% ipython --no-banner

In [1]: import numpy as np

In [2]: import numpy.linalg as la

In [3]: np.set_printoptions(suppress=True, linewidth=120)

In [4]: rnd = lambda a: np.round(a, 2) + 0

In [5]: J = np.load("w.npy")

In [6]: J
Out[6]: 
array([[4., 1., 0., 0., 0., 0., 0., 0., 0., 0., 0., 0.],
       [0., 4., 1., 0., 0., 0., 0., 0., 0., 0., 0., 0.],
       [0., 0., 4., 1., 0., 0., 0., 0., 0., 0., 0., 0.],
       [0., 0., 0., 4., 1., 0., 0., 0., 0., 0., 0., 0.],
       [0., 0., 0., 0., 4., 1., 0., 0., 0., 0., 0., 0.],
       [0., 0., 0., 0., 0., 4., 1., 0., 0., 0., 0., 0.],
       [0., 0., 0., 0., 0., 0., 4., 1., 0., 0., 0., 0.],
       [0., 0., 0., 0., 0., 0., 0., 4., 1., 0., 0., 0.],
       [0., 0., 0., 0., 0., 0., 0., 0., 4., 1., 0., 0.],
       [0., 0., 0., 0., 0., 0., 0., 0., 0., 4., 1., 0.],
       [0., 0., 0., 0., 0., 0., 0., 0., 0., 0., 4., 1.],
       [0., 0., 0., 0., 0., 0., 0., 0., 0., 0., 0., 4.]])

In [7]: # triangular: eigenvalues sit on the diagonal

In [8]: q, vecs = la.qr(J[:, :7])[0], la.qr(J[:, 7:])[0]

In [9]: sigma = la.svd(q.T @ vecs, compute_uv=False)

In [10]: (sigma > 0.9).sum()
Out[10]: np.int64(0)

In [11]: rng = np.random.default_rng(876010)

In [12]: z = rng.permutation(12)

In [13]: M2 = J[:, z] * rng.choice([-1, 1], 12)

In [14]: M2
Out[14]: 
array([[ 0.,  0.,  0.,  0.,  0., -0., -0.,  1., -0., -0., -4.,  0.],
       [ 0.,  0.,  0.,  0.,  1., -0., -0.,  4., -0., -0., -0.,  0.],
       [ 0.,  0.,  0.,  0.,  4., -1., -0.,  0., -0., -0., -0.,  0.],
       [ 0.,  0.,  1.,  0.,  0., -4., -0.,  0., -0., -0., -0.,  0.],
       [ 0.,  0.,  4.,  0.,  0., -0., -1.,  0., -0., -0., -0.,  0.],
       [ 0.,  1.,  0.,  0.,  0., -0., -4.,  0., -0., -0., -0.,  0.],
       [ 0.,  4.,  0.,  0.,  0., -0., -0.,  0., -0., -0., -0.,  1.],
       [ 0.,  0.,  0.,  1.,  0., -0., -0.,  0., -0., -0., -0.,  4.],
       [ 0.,  0.,  0.,  4.,  0., -0., -0.,  0., -0., -1., -0.,  0.],
       [ 1.,  0.,  0.,  0.,  0., -0., -0.,  0., -0., -4., -0.,  0.],
       [ 4.,  0.,  0.,  0.,  0., -0., -0.,  0., -1., -0., -0.,  0.],
       [ 0.,  0.,  0.,  0.,  0., -0., -0.,  0., -4., -0., -0.,  0.]])

In [15]: left, _, VT = la.svd(J.T @ M2)

In [16]: z
Out[16]: array([10,  6,  4,  8,  2,  3,  5,  1, 11,  9,  0,  7])

In [17]: rnd(left @ VT)
Out[17]: 
array([[ 0.,  0.,  0.,  0.,  0.,  0.,  0.,  0.,  0.,  0., -1.,  0.],
       [ 0.,  0.,  0.,  0.,  0.,  0.,  0.,  1.,  0.,  0.,  0.,  0.],
       [ 0.,  0.,  0.,  0.,  1.,  0.,  0.,  0.,  0.,  0.,  0.,  0.],
       [ 0.,  0.,  0.,  0.,  0., -1.,  0.,  0.,  0.,  0.,  0.,  0.],
       [ 0.,  0.,  1.,  0.,  0.,  0.,  0.,  0.,  0.,  0.,  0.,  0.],
       [ 0.,  0.,  0.,  0.,  0.,  0., -1.,  0.,  0.,  0.,  0.,  0.],
       [ 0.,  1.,  0.,  0.,  0.,  0.,  0.,  0.,  0.,  0.,  0.,  0.],
       [ 0.,  0.,  0.,  0.,  0.,  0.,  0.,  0.,  0.,  0.,  0.,  1.],
       [ 0.,  0.,  0.,  1.,  0.,  0.,  0.,  0.,  0.,  0.,  0.,  0.],
       [ 0.,  0.,  0.,  0.,  0.,  0.,  0.,  0.,  0., -1.,  0.,  0.],
       [ 1.,  0.,  0.,  0.,  0.,  0.,  0.,  0.,  0.,  0.,  0.,  0.],
       [ 0.,  0.,  0.,  0.,  0.,  0.,  0.,  0., -1.,  0.,  0.,  0.]])

In [18]: rnd(la.lstsq(J, M2)[0])
Out[18]: 
array([[ 0.,  0.,  0.,  0.,  0.,  0.,  0.,  0.,  0.,  0., -1.,  0.],
       [ 0.,  0.,  0.,  0.,  0.,  0.,  0.,  1.,  0.,  0.,  0.,  0.],
       [ 0.,  0.,  0.,  0.,  1.,  0.,  0.,  0.,  0.,  0.,  0.,  0.],
       [ 0.,  0.,  0.,  0.,  0., -1.,  0.,  0.,  0.,  0.,  0.,  0.],
       [ 0.,  0.,  1.,  0.,  0.,  0.,  0.,  0.,  0.,  0.,  0.,  0.],
       [ 0.,  0.,  0.,  0.,  0.,  0., -1.,  0.,  0.,  0.,  0.,  0.],
       [ 0.,  1.,  0.,  0.,  0.,  0.,  0.,  0.,  0.,  0.,  0.,  0.],
       [ 0.,  0.,  0.,  0.,  0.,  0.,  0.,  0.,  0.,  0.,  0.,  1.],
       [ 0.,  0.,  0.,  1.,  0.,  0.,  0.,  0.,  0.,  0.,  0.,  0.],
       [ 0.,  0.,  0.,  0.,  0.,  0.,  0.,  0.,  0., -1.,  0.,  0.],
       [ 1.,  0.,  0.,  0.,  0.,  0.,  0.,  0.,  0.,  0.,  0.,  0.],
       [ 0.,  0.,  0.,  0.,  0.,  0.,  0.,  0., -1.,  0.,  0.,  0.]])
